$ ipython --no-banner

In [1]: import numpy as np

In [2]: import numpy.linalg as la

In [3]: np.set_printoptions(suppress=True, linewidth=200)

In [4]: rd = lambda a: np.round(a, 2) + 0

In [5]: data = np.load("x.npy")

In [6]: data
Out[6]: 
array([[1.  , 0.7 , 0.49],
       [0.7 , 1.  , 0.7 ],
       [0.49, 0.7 , 1.  ]])

In [7]: # symmetric

In [8]: rng = np.random.default_rng(76)

In [9]: lab = rng.permutation(3)

In [10]: lab
Out[10]: array([2, 1, 0])

In [11]: B = data[lab][:, lab]

In [12]: print(np.diag(B))
[1. 1. 1.]

In [13]: print(la.norm(data, axis=1).argmax())
1

In [14]: rd(la.norm(data, 2))
Out[14]: np.float64(2.26)

In [15]: rd(la.norm(data, "nuc"))
Out[15]: np.float64(3.0)

In [16]: rd(la.norm(data) ** 2 / la.norm(data, 2) ** 2)
Out[16]: np.float64(1.06)

In [17]: rd(la.norm(data, axis=1))
Out[17]: array([1.32, 1.41, 1.32])

In [18]: rd(la.norm(data, 1)), rd(la.norm(data, np.inf))
Out[18]: (np.float64(2.4), np.float64(2.4))

In [19]: print(rd(la.norm(data[2], 1)), rd(la.norm(data[2], np.inf)))
2.19 1.0

In [20]: mat = np.loadtxt("block3.csv", delimiter=",")

In [21]: print(mat)
[[ 1.  0.  0.]
 [ 0. -3.  0.]
 [-3. -1. -3.]]

In [22]: # triangular, det is the product of the diagonal

In [23]: w, vecs = la.eig(mat)

In [24]: np.prod(w)
Out[24]: np.float64(9.0)

In [25]: mat @ vecs[:, 0] - w[0] * vecs[:, 0]
Out[25]: array([0., 0., 0.])

In [26]: print(rd(np.sort(la.eigvals(mat @ mat))))
[1. 9. 9.]

In [27]: w
Out[27]: array([-3.,  1., -3.])

In [28]: rd(np.sort(la.eigvals(mat.T)))
Out[28]: array([-3., -3.,  1.])

In [29]: B = np.array([[-2, 2, 3, -2], [2, 3, 2, 2], [0, -1, 3, 1], [2, 1, 2, 2]])

In [30]: X = B - B.T

In [31]: X
Out[31]: 
array([[ 0,  0,  3, -4],
       [ 0,  0,  3,  1],
       [-3, -3,  0, -1],
       [ 4, -1,  1,  0]])

In [32]: # skew-symmetric

In [33]: f, v = X[0], X[1]

In [34]: f @ f
Out[34]: np.int64(25)

In [35]: pr = (f @ v) / (f @ f) * f

In [36]: v - pr
Out[36]: array([0. , 0. , 2.4, 1.8])

In [37]: np.outer(f, v)
Out[37]: 
array([[  0,   0,   0,   0],
       [  0,   0,   0,   0],
       [  0,   0,   9,   3],
       [  0,   0, -12,  -4]])

In [38]: rd((v - pr) @ f)
Out[38]: np.float64(0.0)

In [39]: Q, R = la.qr(X)

In [40]: abs(R[0, 0]), rd(la.norm(X[:, 0]))
Out[40]: (np.float64(5.0), np.float64(5.0))

In [41]: rd(R)
Out[41]: 
array([[-5.  , -1.  , -0.8 , -0.6 ],
       [ 0.  , -3.  ,  0.6 , -0.8 ],
       [ 0.  ,  0.  , -4.24,  2.12],
       [ 0.  ,  0.  ,  0.  ,  3.54]])

In [42]: Q.shape, R.shape
Out[42]: ((4, 4), (4, 4))

In [43]: rd(np.abs(np.diag(R)))
Out[43]: array([5.  , 3.  , 4.24, 3.54])
